$ python3 -q
>>> import numpy as np
>>> np.set_printoptions(precision=2, suppress=True, linewidth=160)
>>> rnd = lambda a: np.round(a, 2) + 0
>>> arr = np.loadtxt("run16.csv", delimiter=",")
>>> print(arr)
[[ 2.58 -4.82 -4.31]
 [-4.13  3.35  0.74]
 [-5.35 -4.59 -3.59]
 [ 6.1   2.91  3.41]
 [-2.3  -8.15 -2.7 ]
 [ 2.65  0.22  1.69]
 [-2.01  1.3   5.71]
 [-4.22 -2.07 -1.94]
 [ 2.42 -2.96 -3.48]
 [ 5.88 -1.57  4.39]
 [-0.32  1.39  4.94]]
>>> Q, V = np.linalg.qr(arr[:, :1])[0], np.linalg.qr(arr[:, 1:])[0]
>>> s = np.linalg.svd(Q.T @ V, compute_uv=False)
>>> print((s > 0.9).sum())
0
>>> C2 = np.cov(arr, rowvar=False)
>>> print(np.median(arr, axis=0))
[-0.32 -1.57  0.74]
>>> print(np.argsort(-arr.std(axis=0).round(6), kind="stable"))
[0 2 1]
>>> print(rnd(np.corrcoef(arr.T)))
[[1.   0.18 0.32]
 [0.18 1.   0.74]
 [0.32 0.74 1.  ]]
>>> print(rnd(np.linalg.eigvalsh(C2)[::-1]))
[26.55 13.73  3.42]
>>> print(rnd(C2))
[[16.41  2.64  4.85]
 [ 2.64 12.92 10.04]
 [ 4.85 10.04 14.38]]
>>> print(np.argwhere(np.triu(np.abs(np.corrcoef(arr.T)) > 0.8, 1)))
[]
>>> print(rnd(np.corrcoef(arr[:, 2], arr[:, 1])[0, 1]))
0.74
>>> Q, Rm = np.linalg.qr(arr)
>>> print(rnd(np.abs(np.diag(Rm))))
[12.82 12.08  8.95]
>>> d = np.linalg.norm(arr[:, None] - arr[None], axis=-1)
>>> print((d + 1e9 * np.eye(11)).round(6).argmin(axis=1))
[ 8  6  7  9  2 10 10  2  0  5  6]
>>> print(rnd(d[1]))
[11.72  0.    9.13 10.58 12.14  7.53  5.78  6.05 10.03 11.74  6.  ]
>>> print(rnd(np.linalg.norm(arr - arr.mean(axis=0), axis=1)))
[6.37 6.35 7.52 7.93 7.86 3.24 6.27 5.   4.82 6.99 5.29]
>>> print(np.flatnonzero(d[1] < d.mean() / 2))
[1]
>>> print(d[1].round(6).argsort(kind="stable")[:4])
[ 1  6 10  7]
>>> print(np.linalg.matrix_rank(d ** 2))
5
>>> out = np.c_[arr[:, :2] @ np.array([[6, 7], [6, 1]]), np.array([2, -5, -3, 1, -4, 2, 0, 2, -4, -2, 3])]
>>> print(rnd(out))
[[-13.44  13.24   2.  ]
 [ -4.68 -25.56  -5.  ]
 [-59.64 -42.04  -3.  ]
 [ 54.06  45.61   1.  ]
 [-62.7  -24.25  -4.  ]
 [ 17.22  18.77   2.  ]
 [ -4.26 -12.77   0.  ]
 [-37.74 -31.61   2.  ]
 [ -3.24  13.98  -4.  ]
 [ 25.86  39.59  -2.  ]
 [  6.42  -0.85   3.  ]]
>>> print(rnd(np.linalg.lstsq(arr, out[:, 0])[0]))
[6. 6. 0.]
>>> print(np.linalg.matrix_rank(np.c_[arr, out]))
4
>>> mat = np.load("block13.npy")
>>> print(mat)
[[ 1  3  2]
 [ 1  4  3]
 [ 2  4  5]
 [ 2  6  5]
 [ 3  9  6]
 [ 3 12  6]
 [ 6 13  9]
 [ 9 16 11]
 [12 17 12]
 [14 17 14]
 [16 18 16]
 [19 20 17]
 [22 22 19]
 [25 22 22]
 [28 24 24]
 [31 27 24]
 [34 27 24]
 [36 28 25]
 [36 29 26]
 [39 32 26]
 [42 35 27]
 [42 38 30]
 [45 38 30]
 [45 40 30]
 [46 43 32]
 [48 45 35]
 [51 48 38]
 [51 48 40]]
>>> cen = mat - mat.mean(axis=0)
>>> V = np.linalg.svd(cen)[2][:1]
>>> out = cen - cen @ V.T @ V
>>> print(rnd(np.linalg.norm(out) / np.linalg.norm(cen)))
0.1
>>> print(rnd(out.std(axis=0)))
[1.43 1.74 1.21]
>>> print(rnd((cen @ V.T).std(axis=0)))
[24.48]
>>> print(np.linalg.norm(out, axis=1).round(6).argmax())
5
>>> labels = mat[:, 2] > np.median(mat[:, 2])
>>> u = mat[labels].mean(axis=0) - mat[~labels].mean(axis=0)
>>> print(labels.astype(int))
[0 0 0 0 0 0 0 0 0 0 0 0 0 0 1 1 1 1 1 1 1 1 1 1 1 1 1 1]
>>> print(np.argsort(-np.abs(u).round(6), kind="stable"))
[0 1 2]
>>> print((((mat - mat.mean(axis=0)) @ u > 0) == labels).mean())
1.0
>>> out = np.c_[mat[:, :1] @ np.array([[4]]), np.array([-1, -1, 0, 0, -1, 1, 1, -1, -1, -1, -1, 1, 2, -2, 2, -2, 0, 0, -1, 1, -2, 1, 0, 1, 1, 0, -2, 0])]
>>> print(out)
[[  4  -1]
 [  4  -1]
 [  8   0]
 [  8   0]
 [ 12  -1]
 [ 12   1]
 [ 24   1]
 [ 36  -1]
 [ 48  -1]
 [ 56  -1]
 [ 64  -1]
 [ 76   1]
 [ 88   2]
 [100  -2]
 [112   2]
 [124  -2]
 [136   0]
 [144   0]
 [144  -1]
 [156   1]
 [168  -2]
 [168   1]
 [180   0]
 [180   1]
 [184   1]
 [192   0]
 [204  -2]
 [204   0]]
>>> print(np.linalg.matrix_rank(np.c_[mat, out]))
4
>>> print(rnd(np.linalg.norm(np.linalg.qr(mat)[0].T @ out, axis=0) ** 2 / ((out ** 2).sum(axis=0) + 1e-12)))
[1.   0.02]
>>> print(np.linalg.matrix_rank(out))
2
>>> print(rnd(np.linalg.norm(out - mat @ np.linalg.lstsq(mat, out)[0], axis=0)))
[0.   6.18]
>>> U, s, vt = np.linalg.svd(mat)
>>> print(np.argmax(s[:-1] / (s[1:] + 1e-6)) + 1)
1
>>> out = U[:, :1] @ np.diag(s[:1]) @ vt[:1]
>>> print(rnd(np.linalg.norm(mat - out) / np.linalg.norm(mat)))
0.07
>>> print(rnd(np.abs(mat - out).max()))
4.97
>>> print(rnd(np.linalg.norm(mat - out, 2)), rnd(s[1]))
16.43 16.43
>>> print(rnd(np.linalg.norm(mat[16] - mat[13])))
10.49
>>> print(rnd(np.linalg.norm(mat, 2)))
249.92
>>> s = 3 * 0.5 ** np.arange(3)
>>> Q, _ = np.linalg.qr(np.array([[-0.5, 0.2, -1.2], [-2.1, -0.3, -0.4], [0.7, -1.4, -0.8]]))
>>> rng = np.random.default_rng(294160)
>>> X = rng.normal(size=(10, 3)) * s @ Q
>>> print(rnd(X))
[[ 0.81 -1.02 -0.98]
 [-2.71 -0.63  5.28]
 [-1.54 -0.65  3.04]
 [-1.04  0.15  0.7 ]
 [-0.19  0.78  5.07]
 [ 0.71  0.41  1.1 ]
 [-0.36 -0.04 -0.76]
 [ 1.62 -0.3  -3.53]
 [ 0.29 -0.36 -1.12]
 [ 1.2  -0.17 -5.8 ]]
>>> labels = X[:, 1] > np.median(X[:, 1])
>>> u = X[labels].mean(axis=0) - X[~labels].mean(axis=0)
>>> print(labels.astype(int))
[0 0 0 1 1 1 1 0 0 1]
>>> print(np.argsort(-np.abs(u).round(6), kind="stable"))
[1 2 0]
>>> out = X / np.linalg.norm(X, axis=1, keepdims=True)
>>> C2 = out @ out.T
>>> print((C2 - 2 * np.eye(10)).round(6).argmax(axis=1))
[8 2 1 1 1 4 9 9 9 7]
>>> print(rnd(np.degrees(np.arccos(np.clip(C2[7, 6], -1, 1)))))
50.11
>>> print(np.argwhere(np.triu(np.abs(C2) > 0.95, 1)))
[[1 2]
 [1 7]
 [1 9]
 [2 7]
 [4 8]
 [4 9]
 [5 6]
 [7 8]
 [7 9]
 [8 9]]
>>> print(rnd(C2[7]))
[ 0.8  -0.98 -0.96 -0.86 -0.92 -0.53  0.64  1.    0.96  0.97]
>>> x0 = np.array([0, 1, 1])
>>> h1 = np.maximum(X @ x0, 0)
>>> print(rnd(X * (h1 > 1e-9)[:, None]))
[[ 0.    0.    0.  ]
 [-2.71 -0.63  5.28]
 [-1.54 -0.65  3.04]
 [-1.04  0.15  0.7 ]
 [-0.19  0.78  5.07]
 [ 0.71  0.41  1.1 ]
 [ 0.    0.    0.  ]
 [ 0.    0.    0.  ]
 [ 0.    0.    0.  ]
 [ 0.    0.    0.  ]]
>>> print(rnd(h1))
[0.   4.66 2.39 0.85 5.85 1.51 0.   0.   0.   0.  ]
>>> print(rnd(X.T @ h1))
[-17.23   0.83  63.82]
>>> print(rnd(np.tanh(X @ x0)))
[-0.96  1.    0.98  0.69  1.    0.91 -0.66 -1.   -0.9  -1.  ]
>>> out = np.c_[X[:, :1] @ np.array([[-2]]), np.array([1, 2, 0, 1, 3, 2, -1, -3, -1, 2])]
>>> print(rnd(out))
[[-1.63  1.  ]
 [ 5.43  2.  ]
 [ 3.07  0.  ]
 [ 2.07  1.  ]
 [ 0.38  3.  ]
 [-1.43  2.  ]
 [ 0.72 -1.  ]
 [-3.25 -3.  ]
 [-0.58 -1.  ]
 [-2.41  2.  ]]
>>> print(rnd(np.linalg.norm(out - X @ np.linalg.lstsq(X, out)[0], axis=0)))
[0.   5.12]
>>> print(rnd(np.linalg.lstsq(X, out[:, 0])[0]))
[-2.  0.  0.]
>>> A = np.loadtxt("out9.csv", delimiter=",")
>>> print(rnd(A))
[[-1.8  -0.39  7.38 -1.69 -2.13]
 [-2.03 -1.49 -3.47 -1.67 -7.87]
 [-5.27 -1.39 -1.62  6.11 -1.53]
 [ 6.17 -3.67  1.17  4.64 -2.24]]
>>> out = np.array([[4, 4], [4, 0]])
>>> W2 = np.kron(out, A)
>>> print(rnd(np.linalg.norm(W2, 2)), rnd(np.linalg.norm(out, 2) * np.linalg.norm(A, 2)))
64.72 64.72
>>> print(W2.shape)
(8, 10)
>>> W = np.array([[1, -3, 5], [1, -2, 1], [-4, 0, -3], [-3, -4, 2], [-2, 3, 4]])
>>> b = np.array([-1, 1, -1])
>>> H = np.maximum(A @ W + b, 0)
>>> print(rnd(H))
[[ 0.    7.56  0.  ]
 [30.09  0.    0.  ]
 [ 0.    0.    0.  ]
 [ 0.    0.   22.98]]
>>> W2 = np.array([[3, -1, 0], [-4, -7, 1], [0, 0, -8]])
>>> print(rnd(H @ W2))
[[ -30.24  -52.93    7.56]
 [  90.26  -30.09    0.  ]
 [   0.      0.      0.  ]
 [   0.      0.   -183.82]]
>>> print((H @ W2).round(6).argmax(axis=1))
[2 0 0 0]
>>> print(W @ W2)
[[ 15  20 -43]
 [ 11  13 -10]
 [-12   4  24]
 [  7  31 -20]
 [-18 -19 -29]]
>>> J = np.loadtxt("layer15.csv", delimiter=",")
>>> print(J)
[[40.64  0.13 20.69]
 [39.92 -0.39 22.1 ]
 [39.64  0.5  18.68]
 [38.23  0.04 20.2 ]
 [39.35 -0.29 19.59]
 [39.64 -0.28 21.39]
 [39.62 -0.37 18.15]
 [41.79 -0.22 19.91]
 [38.83 -1.48 18.95]
 [41.41 -0.15 19.44]
 [39.82 -0.76 20.29]
 [40.56  1.16 19.17]
 [36.8  -0.05 18.27]
 [40.45  1.39 19.8 ]
 [39.68 -1.53 19.58]
 [38.12 -1.26 21.52]
 [41.68 -0.91 20.27]
 [40.11 -0.24 21.31]
 [39.48  0.12 19.45]
 [39.97  0.17 19.22]
 [40.54  0.77 21.13]
 [39.17  1.14 20.3 ]]
>>> print(np.linalg.matrix_rank(J, rtol=0.1))
1
>>> print(np.argsort(-np.linalg.norm(J, axis=0).round(6), kind="stable")[:3])
[0 2 1]
>>> print(rnd(np.linalg.norm(J, 2) / np.linalg.norm(J)))
1.0
>>> hat = J @ np.linalg.solve(J.T @ J, J.T)
>>> print(rnd(hat @ J[:, 0]))
[40.64 39.92 39.64 38.23 39.35 39.64 39.62 41.79 38.83 41.41 39.82 40.56 36.8  40.45 39.68 38.12 41.68 40.11 39.48 39.97 40.54 39.17]
>>> print(np.allclose(hat @ hat, hat))
True
